% ipython --no-banner

In [1]: import numpy as np

In [2]: from numpy import linalg as LA

In [3]: np.set_printoptions(precision=2, suppress=True, linewidth=120)

In [4]: rd = lambda a: np.round(a, 2) + 0

In [5]: rng = np.random.default_rng(588429)

In [6]: z = rng.integers(0, 3, 3)

In [7]: X = np.array([[2, -3, 0], [-1, -1, 0], [-1, 0, -2]]) * (z[:, None] == z)

In [8]: X
Out[8]: 
array([[ 2,  0,  0],
       [ 0, -1,  0],
       [-1,  0, -2]])

In [9]: evals, V = LA.eig(X)

In [10]: rd(np.sort(LA.eigvals(X @ X)))
Out[10]: array([1., 4., 4.])

In [11]: evals
Out[11]: array([-2.,  2., -1.])

In [12]: rd(np.sort(LA.eigvals(X.T)))
Out[12]: array([-2., -1.,  2.])

In [13]: np.prod(np.diag(X)), rd(LA.det(X))
Out[13]: (np.int64(4), np.float64(4.0))

In [14]: X @ X
Out[14]: 
array([[4, 0, 0],
       [0, 1, 0],
       [0, 0, 4]])

In [15]: Y = LA.inv(X)

In [16]: rd(LA.slogdet(X)[0])
Out[16]: np.float64(1.0)

In [17]: Y
Out[17]: 
array([[ 0.5 ,  0.  ,  0.  ],
       [-0.  , -1.  , -0.  ],
       [-0.25, -0.  , -0.5 ]])

In [18]: rd(LA.cond(X))
Out[18]: np.float64(2.56)

In [19]: print((np.abs(Y) > 1e-9).astype(int))
[[1 0 0]
 [0 1 0]
 [1 0 1]]

In [20]: rd(LA.eigvals(X))
Out[20]: array([-2.,  2., -1.])

In [21]: np.poly(X)
Out[21]: array([ 1.,  1., -4., -4.])

In [22]: rd(LA.eigvals(X).sum().real)
Out[22]: np.float64(-1.0)

In [23]: np.einsum("ii->", X)
Out[23]: np.int64(-1)

In [24]: F = np.array([[-3, 0, 3, -3], [0, -2, 0, 0], [-2, 0, -3, 3], [3, 0, 1, -3]])

In [25]: # 2 groups of indices that never mix

In [26]: rd(LA.norm(F) ** 2 / LA.norm(F, 2) ** 2)
Out[26]: np.float64(1.59)

In [27]: rd(LA.norm(F, "nuc"))
Out[27]: np.float64(14.35)

In [28]: M = np.array([[-5, 9, -3],
    ...:     [-8, 7, -5],
    ...:     [5, -6, 5],
    ...:     [-7, 0, -3],
    ...:     [-4, 4, -7],
    ...:     [-45, 44, -28]])

In [29]: M
Out[29]: 
array([[ -5,   9,  -3],
       [ -8,   7,  -5],
       [  5,  -6,   5],
       [ -7,   0,  -3],
       [ -4,   4,  -7],
       [-45,  44, -28]])

In [30]: proj = M @ LA.solve(M.T @ M, M.T)

In [31]: rd(np.trace(proj))
Out[31]: np.float64(3.0)

In [32]: np.allclose(proj @ proj, proj)
Out[32]: True

In [33]: u = np.array([1, -1, 3])

In [34]: K = np.outer(rng.normal(size=29), u) + 0.1 * rng.normal(size=(29, 3))

In [35]: rd(K)
Out[35]: 
array([[ 0.6 , -0.68,  1.38],
       [ 0.28, -0.41,  1.13],
       [ 0.6 , -0.79,  1.82],
       [-0.35,  0.26, -0.96],
       [ 0.23, -0.19,  0.7 ],
       [ 0.43, -0.63,  1.74],
       [ 0.52, -0.64,  2.08],
       [-1.32,  1.44, -4.15],
       [-1.  ,  0.77, -2.66],
       [-1.41,  1.41, -3.92],
       [ 0.77, -0.82,  2.25],
       [-0.89,  1.14, -2.69],
       [-0.21,  0.26, -1.09],
       [ 0.28, -0.33,  0.69],
       [ 0.91, -0.89,  2.67],
       [-0.6 ,  0.72, -2.13],
       [-0.37,  0.51, -1.38],
       [ 0.79, -1.19,  2.89],
       [-0.2 , -0.13, -0.09],
       [ 0.82, -0.78,  2.5 ],
       [-1.54,  1.52, -4.4 ],
       [-0.62,  0.62, -2.19],
       [ 1.55, -1.84,  4.79],
       [-0.42,  0.57, -0.99],
       [-0.59,  0.61, -1.58],
       [ 1.34, -1.42,  4.05],
       [ 0.07,  0.08,  0.19],
       [-0.12,  0.07, -0.04],
       [ 0.64, -0.67,  1.82]])

In [36]: cen = K - K.mean(axis=0)

In [37]: V = LA.svd(cen)[2][:1]

In [38]: Y = cen - cen @ V.T @ V

In [39]: print(LA.norm(Y, axis=1).round(6).argmax())
23

In [40]: rd(np.cov(cen @ V.T, rowvar=False))
Out[40]: np.float64(7.38)

In [41]: rd(Y.std(axis=0))
Out[41]: array([0.08, 0.1 , 0.04])

In [42]: A = np.array([[3, 2, -1, -1, -2, 0, 3],
    ...:     [3, 1, 3, 1, -1, -1, 1],
    ...:     [-2, 2, 1, 2, 2, 2, -2],
    ...:     [3, -1, -1, 1, 2, -2, -2],
    ...:     [2, 1, 1, -3, 3, 0, 2],
    ...:     [1, -3, -1, -3, -3, 0, 1],
    ...:     [-3, 1, 0, 2, -3, 3, -1]])

In [43]: left, sig, Vt = LA.svd(A)

In [44]: np.argmax(sig[:-1] / (sig[1:] + 1e-6)) + 1
Out[44]: np.int64(6)

In [45]: rd(sig)
Out[45]: array([8.84, 6.99, 5.54, 4.66, 2.96, 1.69, 0.09])

In [46]: Y = left[:, :6] @ np.diag(sig[:6]) @ Vt[:6]

In [47]: print(rd(LA.norm(A - Y, 2)), rd(sig[6]))
0.09 0.09

In [48]: rd(LA.norm(A - Y) / LA.norm(A))
Out[48]: np.float64(0.01)
